In [1]: import numpy as np

In [2]: from numpy import linalg as LA

In [3]: np.set_printoptions(precision=1, suppress=True, linewidth=100, legacy="1.25")

In [4]: X = np.loadtxt("out19.csv", delimiter=",")

In [5]: X
Out[5]: 
array([[1. , 0. , 0. ],
       [0.5, 0.5, 0. ],
       [0. , 0. , 1. ]])

In [6]: # triangular

In [7]: (X != 0).astype(int)
Out[7]: 
array([[1, 0, 0],
       [1, 1, 0],
       [0, 0, 1]])

In [8]: np.sort(LA.eigvals(X).real)
Out[8]: array([0.5, 1. , 1. ])

In [9]: round(float(LA.det(X)), 1)
Out[9]: 0.5

In [10]: [int(LA.matrix_rank(LA.matrix_power(X, p))) for p in range(1, 4)]
Out[10]: [3, 3, 3]

In [11]: print(X @ X)
[[1.  0.  0. ]
 [0.8 0.2 0. ]
 [0.  0.  1. ]]

In [12]: LA.matrix_rank(X - X[0, 0] * np.eye(3))
Out[12]: 1

In [13]: vals, V = LA.eig(X)

In [14]: np.sort(LA.eigvals(LA.inv(X)))
Out[14]: array([1., 1., 2.])

In [15]: vals
Out[15]: array([0.5, 1. , 1. ])

In [16]: X @ V[:, 0] - vals[0] * V[:, 0]
Out[16]: array([0., 0., 0.])

In [17]: P = np.triu(np.array([[-4, -3, 1], [-2, 2, -5], [2, 5, -2]]), 1) + np.eye(3)

In [18]: B = P @ X @ LA.inv(P)

In [19]: print(np.poly(B))
[ 1.  -2.5  2.  -0.5]

In [20]: P @ X - X @ P
Out[20]: 
array([[-1.5,  1.5,  0. ],
       [ 0. ,  1.5, -3. ],
       [ 0. ,  0. ,  0. ]])

In [21]: r0 = np.array([2, 2, 0])

In [22]: v = np.array([4, 2, 5, 0])

In [23]: data = np.outer(r0, v)

In [24]: data
Out[24]: 
array([[ 8,  4, 10,  0],
       [ 8,  4, 10,  0],
       [ 0,  0,  0,  0]])

In [25]: # looks like rank 1

In [26]: [round(float(x), 1) for x in LA.svd(data, compute_uv=False)[:3]]
Out[26]: [19.0, 0.0, 0.0]

In [27]: np.argsort(-LA.norm(data, axis=0).round(6), kind="stable")[:3]
Out[27]: array([2, 0, 1])

In [28]: rank = LA.matrix_rank(data)

In [29]: rank
Out[29]: 1

In [30]: null = LA.svd(data)[2][rank:].T

In [31]: LA.matrix_rank(data.T @ data), LA.matrix_rank(data @ data.T)
Out[31]: (1, 1)

In [32]: np.unique(data.round(6), axis=0).shape
Out[32]: (2, 4)

In [33]: try:
    ...:     LA.inv(data)
    ...: except LA.LinAlgError as e:
    ...:     print("failed:", e)
    ...: 
failed: Last 2 dimensions of the array must be square

In [34]: LA.lstsq(data[:-1].T, data[-1])[2]
Out[34]: 1

In [35]: np.abs(np.diag(LA.qr(data)[1])) > 1e-9
Out[35]: array([ True, False, False])

In [36]: Uu, sig, VT = LA.svd(data)

In [37]: V = VT[:(sig > 1e-8).sum()]

In [38]: rng = np.random.default_rng(44)

In [39]: x0 = data[0] + 5 * data[2] + rng.integers(2) * np.eye(4)[1]

In [40]: print(x0)
[ 8.  5. 10.  0.]

In [41]: round(LA.norm(x0 - V.T @ V @ x0), 1)
Out[41]: 1.0

In [42]: x0 = np.array([2, 1, 3])

In [43]: rhs = X @ x0

In [44]: print(rhs)
[2.  1.5 3. ]

In [45]: LA.solve(X, 3 * rhs)
Out[45]: array([6., 3., 9.])

In [46]: LA.solve(X.T, X[2])
Out[46]: array([0., 0., 1.])

In [47]: LA.solve(X, X[:, 2])
Out[47]: array([0., 0., 1.])

In [48]: K = np.load("data.npy")

In [49]: K
Out[49]: 
array([[ 1,  0,  0,  0],
       [ 7,  1,  0,  0],
       [ 0, -9,  1,  0],
       [-8, -5, -3,  1]])

In [50]: # triangular, det is the product of the diagonal

In [51]: Uu, sig, VT = LA.svd(K)

In [52]: print(sig.round(1) + 0)
[12.7  8.1  2.2  0. ]

In [53]: B = Uu[:, :3] @ np.diag(sig[:3]) @ VT[:3]

In [54]: LA.matrix_rank(K, rtol=0.05)
Out[54]: 3

In [55]: np.round(LA.norm(K - B) / LA.norm(K), 1)
Out[55]: 0.0

In [56]: B.round(1) + 0
Out[56]: 
array([[ 1.,  0.,  0.,  0.],
       [ 7.,  1.,  0.,  0.],
       [ 0., -9.,  1.,  0.],
       [-8., -5., -3.,  1.]])

In [57]: blk = np.stack([K, 2 * K, K[::-1]])

In [58]: print(LA.matrix_rank(blk.reshape(3, -1)))
2

In [59]: blk.sum(axis=0)
Out[59]: 
array([[ -5,  -5,  -3,   1],
       [ 21,  -6,   1,   0],
       [  7, -26,   3,   0],
       [-23, -15,  -9,   3]])

In [60]: LA.norm(blk, axis=(1, 2))
Out[60]: array([15.2, 30.5, 15.2])

In [61]: sig = 5 * 0.2 ** np.arange(3)

In [62]: W0 = rng.normal(size=(22, 3)) * rng.permutation(sig)

In [63]: print(W0.round(1) + 0)
[[  0.    0.3   5.7]
 [  0.2   0.6  -1.9]
 [ -0.2   0.4  -2.6]
 [  0.2   0.2  -3.7]
 [  0.1   0.7   0.9]
 [ -0.2   0.3   1.8]
 [  0.2   0.7  -4.5]
 [ -0.1   0.6  -8.5]
 [  0.2  -0.8  -2.1]
 [  0.3  -0.1  -1.5]
 [  0.1  -0.1  -3.1]
 [  0.    2.1   4.6]
 [  0.1   0.3   4. ]
 [  0.1  -0.9   2.5]
 [  0.    1.7  -1.1]
 [  0.3  -1.2   1.6]
 [ -0.1  -0.9   3.9]
 [ -0.2  -0.1  -3.5]
 [  0.1   0.3 -10.8]
 [  0.1  -0.6  10. ]
 [  0.2   1.  -11.8]
 [  0.4   0.1  -6.5]]

In [64]: # column 2 is much longer than the rest

In [65]: print(round(LA.norm(W0), 1))
25.7

In [66]: W0.mean(axis=0)
Out[66]: array([ 0.1,  0.2, -1.2])

In [67]: W0[22]
Traceback (most recent call last):
  Cell In[67], line 1
    W0[22]
IndexError: index 22 is out of bounds for axis 0 with size 22


In [68]: LA.rank(W0)
Traceback (most recent call last):
  Cell In[68], line 1
    LA.rank(W0)
AttributeError: module 'numpy.linalg' has no attribute 'rank'


In [69]: print(W0.sum(axis=0))
[  1.5   4.6 -26.6]

In [70]: Xs = (W0 - W0.mean(axis=0)) / W0.std(axis=0)

In [71]: Xs.std(axis=0)
Out[71]: array([1., 1., 1.])

In [72]: c = LA.lstsq(np.delete(Xs, 2, axis=1), Xs[:, 2])[0]

In [73]: np.abs(c).argmax()
Out[73]: 1

In [74]: print(np.round(1 - np.var(Xs[:, 2] - np.delete(Xs, 2, axis=1) @ c), 1))
0.1

In [75]: Xs = W0 - W0.mean(axis=0)

In [76]: Uu, sig, VT = LA.svd(Xs, full_matrices=False)

In [77]: sig
Out[77]: array([24.7,  3.6,  0.7])

In [78]: print(np.round((sig ** 2).sum() ** 2 / (sig ** 4).sum(), 1))
1.0

In [79]: np.round(Xs.mean(axis=0), 1) + 0
Out[79]: array([0., 0., 0.])

In [80]: np.abs(Uu[:, 0]).argmax()
Out[80]: 19

In [81]: (np.sign(Uu[:, 0]) == np.sign(Uu[0, 0])).astype(int)
Out[81]: array([1, 0, 0, 0, 1, 1, 0, 0, 0, 0, 0, 1, 1, 1, 1, 1, 1, 0, 0, 1, 0, 0])

In [82]: np.round(np.abs(VT[-1]), 1) + 0
Out[82]: array([1., 0., 0.])

In [83]: labels = W0[:, 2] > np.median(W0[:, 2])

In [84]: r0 = W0[labels].mean(axis=0) - W0[~labels].mean(axis=0)

In [85]: ((W0 - W0.mean(axis=0)) @ r0 > 0).astype(int)
Out[85]: array([1, 0, 0, 0, 1, 1, 0, 0, 0, 0, 0, 1, 1, 1, 1, 1, 1, 0, 0, 1, 0, 0])

In [86]: r0.round(1) + 0
Out[86]: array([ 0. , -0.1,  8.3])

In [87]: np.round((((W0 - W0.mean(axis=0)) @ r0 > 0) == labels).mean(), 1)
Out[87]: 1.0

In [88]: B = np.c_[W0[:, :2] @ np.array([[4, 2], [4, 5]]), np.array([-2, 4, -1, -3, 0, -2, -5, 0, -4, 4, -1, 0, 1, -5, -4, -2, -1, -2, -4, -2, 3, 3])]

In [89]: B
Out[89]: 
array([[ 1.4,  1.7, -2. ],
       [ 3. ,  3.2,  4. ],
       [ 0.7,  1.5, -1. ],
       [ 1.5,  1.4, -3. ],
       [ 3.1,  3.7,  0. ],
       [ 0.4,  1. , -2. ],
       [ 3.5,  3.9, -5. ],
       [ 2. ,  2.8,  0. ],
       [-2.7, -3.9, -4. ],
       [ 0.9,  0.3,  4. ],
       [-0.2, -0.4, -1. ],
       [ 8.7, 10.8,  0. ],
       [ 1.4,  1.5,  1. ],
       [-2.9, -4. , -5. ],
       [ 6.9,  8.6, -4. ],
       [-3.6, -5.3, -2. ],
       [-4.1, -4.7, -1. ],
       [-1.3, -1.1, -2. ],
       [ 1.4,  1.5, -4. ],
       [-1.9, -2.8, -2. ],
       [ 4.5,  5.1,  3. ],
       [ 1.7,  1. ,  3. ]])

In [90]: np.round(LA.norm(B - W0 @ LA.lstsq(W0, B)[0], axis=0), 1) + 0
Out[90]: array([ 0. ,  0. , 13.4])

In [91]: basis = np.array([[-0.1, 0.2, 0.1], [-0.8, -1.4, -0.6]])

In [92]: M = np.array([[2, 1],
    ...:     [2, -1],
    ...:     [-1, 0],
    ...:     [0, 2],
    ...:     [-1, 1],
    ...:     [-1, -2],
    ...:     [0, 0],
    ...:     [0, 0],
    ...:     [-2, -2],
    ...:     [-2, 1],
    ...:     [0, -1],
    ...:     [-2, 1],
    ...:     [1, -1],
    ...:     [1, -1],
    ...:     [-1, 0],
    ...:     [-2, 1],
    ...:     [-2, -2],
    ...:     [2, 2],
    ...:     [-2, 0],
    ...:     [-1, 1]]) @ basis + 0.1 * rng.normal(size=(20, 3))

In [93]: M.round(1) + 0
Out[93]: 
array([[-1.2, -0.9, -0.4],
       [ 0.5,  1.8,  0.7],
       [ 0.1, -0.2,  0. ],
       [-1.5, -2.8, -1.1],
       [-0.8, -1.5, -0.8],
       [ 1.6,  2.7,  1. ],
       [ 0. , -0.1, -0.1],
       [ 0.1,  0.1, -0.1],
       [ 2. ,  2.4,  1.2],
       [-0.6, -1.8, -0.8],
       [ 0.7,  1.4,  0.6],
       [-0.5, -1.8, -0.9],
       [ 0.6,  1.5,  0.5],
       [ 0.5,  1.8,  0.6],
       [ 0.2, -0.3, -0.1],
       [-0.8, -1.7, -0.8],
       [ 2. ,  2.3,  1.1],
       [-1.7, -2.5, -1. ],
       [ 0.1, -0.5, -0.2],
       [-0.6, -1.5, -0.7]])

In [94]: x0 = np.array([1, 0, 3])

In [95]: X @ np.eye(3)[0]
Out[95]: array([1. , 0.5, 0. ])

In [96]: print(LA.norm(X @ x0) <= LA.norm(X, 2) * LA.norm(x0) + 1e-9)
True
